% python3 -q
>>> import numpy as np
>>> np.set_printoptions(precision=2, suppress=True, linewidth=120, sign=" ")
>>> arr = np.load("x.npy")
>>> arr
array([[ 0,  1,  1],
       [ 1,  0,  1],
       [ 1,  1,  0]])
>>> # equal to its transpose
>>> out = arr / np.sqrt((arr ** 2).mean(axis=1, keepdims=True))
>>> np.linalg.norm(out, axis=1)
array([ 1.73,  1.73,  1.73])
>>> np.linalg.matrix_rank(arr - arr.mean(axis=1, keepdims=True))
np.int64(2)
>>> rng = np.random.default_rng(80)
>>> z = rng.permutation(3)
>>> z
array([ 0,  1,  2])
>>> out = arr[z][:, z]
>>> np.sort(np.abs(np.linalg.eigvals(out)))
array([ 1.,  1.,  2.])
>>> np.diag(out)
array([ 0,  0,  0])
>>> np.trace(out)
np.int64(0)
>>> z = rng.permutation(3)
>>> out = arr[:, z] * rng.choice([-1, 1], 3)
>>> out
array([[ 0, -1,  1],
       [-1,  0,  1],
       [-1, -1,  0]])
>>> left, _, vt = np.linalg.svd(arr.T @ out)
>>> z
array([ 0,  1,  2])
>>> t3 = np.stack([out, 3 * out, out[::-1]])
>>> t3.sum(axis=0)
array([[-1, -5,  4],
       [-5,  0,  5],
       [-4, -5,  1]])
>>> np.einsum("bij,cij->bc", t3, t3)
array([[  6,  18,   4],
       [ 18,  54,  12],
       [  4,  12,   6]])
>>> np.linalg.matrix_rank(t3.reshape(3, -1))
np.int64(2)
>>> (t3 @ out.T).shape
(3, 3, 3)
>>> mat = np.load("w.npy")
>>> mat
array([[ -3,   1,   0],
       [ -3,   3,   0],
       [-15,  13,   0]])
>>> [round(float(x), 2) for x in np.linalg.svd(mat, compute_uv=False)[:3]]
[20.51, 1.24, 0.0]
>>> f = np.array([-5, 5])
>>> np.polyval(f, mat[0])
array([ 20,   0,   5])
>>> np.array([np.convolve(row, f, "same") for row in mat])
array([[  15,  -20,    5],
       [  15,  -30,   15],
       [  75, -140,   65]])
>>> f, g = mat[2], mat[0]
>>> f @ g
np.int64(58)
>>> p = (f @ g) / (f @ f) * f
>>> np.linalg.matrix_rank(np.outer(f, g))
np.int64(1)
>>> x0 = np.array([2, 2, 0])
>>> a = np.maximum(mat @ x0, 0)
>>> np.flatnonzero(a > 1e-9)
array([], dtype=int64)
>>> a
array([ 0,  0,  0])
>>> data = np.load("sample11.npy")
>>> data
array([[ 0.,  4.,  0.],
       [ 4.,  4.,  4.],
       [ 0.,  4., -5.]])
>>> out = np.array([[0, 2], [-1, -2]])
>>> Z = np.kron(out, data)
>>> Z.shape
(6, 6)
>>> np.linalg.matrix_rank(Z)
np.int64(6)
